$ python -q
>>> import numpy as np
>>> np.set_printoptions(suppress=True, linewidth=140)
>>> J = np.loadtxt("layer10.csv", delimiter=",")
>>> J
array([[-6.724, -0.374, -4.571],
       [ 5.016, -3.251, -2.367],
       [ 1.162,  3.44 , -4.651],
       [ 3.584, -1.025, -2.559],
       [ 4.206, -2.012, -1.805],
       [ 3.878, -2.203, -2.987],
       [-6.267, -2.583, -4.618],
       [-8.111, -1.332, -3.568],
       [ 4.395, -2.522, -1.406],
       [-6.553,  0.075, -2.65 ],
       [-7.682, -0.63 , -5.583],
       [-0.205,  2.285, -2.392],
       [ 3.038,  3.131, -2.825],
       [ 4.216, -0.401, -3.475],
       [ 4.174, -2.282, -0.552],
       [ 3.044,  2.873, -4.177],
       [ 6.087, -0.151, -0.428],
       [-8.274, -1.991, -4.973],
       [-6.271, -2.001, -3.451],
       [ 4.506,  1.743, -4.467],
       [ 5.959, -0.254, -3.633],
       [ 6.033, -2.047, -1.96 ],
       [ 2.263,  3.604, -1.771],
       [ 5.681, -3.804, -2.702],
       [ 1.906,  1.146, -4.654],
       [ 2.532,  1.662, -7.239],
       [-3.92 , -1.926, -3.501],
       [ 6.254, -2.002, -3.142],
       [ 0.005,  3.932, -2.946],
       [ 5.303, -1.96 , -3.931],
       [-8.873, -0.199, -4.8  ],
       [-7.11 , -2.702, -2.506]])
>>> other = np.c_[J[:, :1] @ np.array([[-5]]), np.array([8, 6, -3, -9, -4, 3, 1, 2, 8, -5, 1, -8, -6, 5, -3, 1, -7, 4, -4, -9, 7, 7, 0, 1, 0, -1, 6, 9, 7, 0, 1, 4])]
>>> other.round(3)
array([[ 33.62 ,   8.   ],
       [-25.08 ,   6.   ],
       [ -5.81 ,  -3.   ],
       [-17.92 ,  -9.   ],
       [-21.03 ,  -4.   ],
       [-19.39 ,   3.   ],
       [ 31.335,   1.   ],
       [ 40.555,   2.   ],
       [-21.975,   8.   ],
       [ 32.765,  -5.   ],
       [ 38.41 ,   1.   ],
       [  1.025,  -8.   ],
       [-15.19 ,  -6.   ],
       [-21.08 ,   5.   ],
       [-20.87 ,  -3.   ],
       [-15.22 ,   1.   ],
       [-30.435,  -7.   ],
       [ 41.37 ,   4.   ],
       [ 31.355,  -4.   ],
       [-22.53 ,  -9.   ],
       [-29.795,   7.   ],
       [-30.165,   7.   ],
       [-11.315,   0.   ],
       [-28.405,   1.   ],
       [ -9.53 ,   0.   ],
       [-12.66 ,  -1.   ],
       [ 19.6  ,   6.   ],
       [-31.27 ,   9.   ],
       [ -0.025,   7.   ],
       [-26.515,   0.   ],
       [ 44.365,   1.   ],
       [ 35.55 ,   4.   ]])
>>> np.round(np.linalg.norm(np.linalg.qr(J)[0].T @ other, axis=0) ** 2 / ((other ** 2).sum(axis=0) + 1e-12), 3)
array([1.   , 0.132])
>>> np.round(np.linalg.lstsq(J, other[:, 0])[0], 3) + 0
array([-5.,  0.,  0.])
>>> np.linalg.matrix_rank(np.c_[J, other])
np.int64(4)
>>> np.round(np.linalg.norm(other - J @ np.linalg.lstsq(J, other)[0], axis=0), 3) + 0
array([ 0.   , 27.792])
>>> np.linalg.matrix_rank(other)
np.int64(2)
